% python3 -q
>>> import numpy as np
>>> np.set_printoptions(precision=1, suppress=True, linewidth=200)
>>> tidy = lambda a: np.round(a, 1) + 0
>>> E = np.load("block18.npy")
>>> tidy(E)
array([[-0.1,  0.1, -0.5,  0.9,  0. ],
       [ 0.6, -0.3,  0.6,  0.4, -0.1],
       [-0.5, -0.9,  0. ,  0.1,  0.1],
       [-0.2,  0. ,  0.1,  0. , -1. ],
       [-0.6,  0.4,  0.6,  0.2,  0.2]])
>>> x0 = np.array([2, 2, 1, 0, 1])
>>> h1 = np.maximum(E @ x0, 0)
>>> np.flatnonzero(h1 > 1e-9)
array([1, 4])
>>> tidy(E * (h1 > 1e-9)[:, None])
array([[ 0. ,  0. ,  0. ,  0. ,  0. ],
       [ 0.6, -0.3,  0.6,  0.4, -0.1],
       [ 0. ,  0. ,  0. ,  0. ,  0. ],
       [ 0. ,  0. ,  0. ,  0. ,  0. ],
       [-0.6,  0.4,  0.6,  0.2,  0.2]])
>>> tidy(E.T @ h1)
array([ 0.5, -0.2,  1. ,  0.6,  0. ])
>>> tidy(h1)
array([0. , 1.2, 0. , 0. , 0.4])
>>> rng = np.random.default_rng(9330)
>>> idx = rng.permutation(5)
>>> idx
array([3, 4, 2, 1, 0])
>>> M2 = E[idx][:, idx]
>>> tidy(np.diag(M2))
array([ 0. ,  0.2,  0. , -0.3, -0.1])
>>> tidy(np.trace(M2))
np.float64(-0.1)
>>> tidy(np.linalg.det(M2)), tidy(np.linalg.det(E[idx]))
(np.float64(1.0), np.float64(-1.0))
>>> np.allclose(M2, E)
False
>>> f, r1 = E[0], E[4]
>>> tidy(f @ r1)
np.float64(0.0)
>>> tidy(f @ f)
np.float64(1.0)
>>> p = (f @ r1) / (f @ f) * f
>>> tidy(np.outer(f, r1))
array([[ 0.1,  0. , -0.1,  0. ,  0. ],
       [-0.1,  0.1,  0.1,  0. ,  0. ],
       [ 0.3, -0.2, -0.3, -0.1, -0.1],
       [-0.5,  0.3,  0.5,  0.2,  0.2],
       [ 0. ,  0. ,  0. ,  0. ,  0. ]])
>>> np.linalg.matrix_rank(np.outer(f, r1))
np.int64(1)
>>> tidy(np.linalg.norm(f + r1) ** 2 + np.linalg.norm(f - r1) ** 2)
np.float64(4.0)
>>> tidy(p)
array([0., 0., 0., 0., 0.])
>>> tidy(r1 - p)
array([-0.6,  0.4,  0.6,  0.2,  0.2])
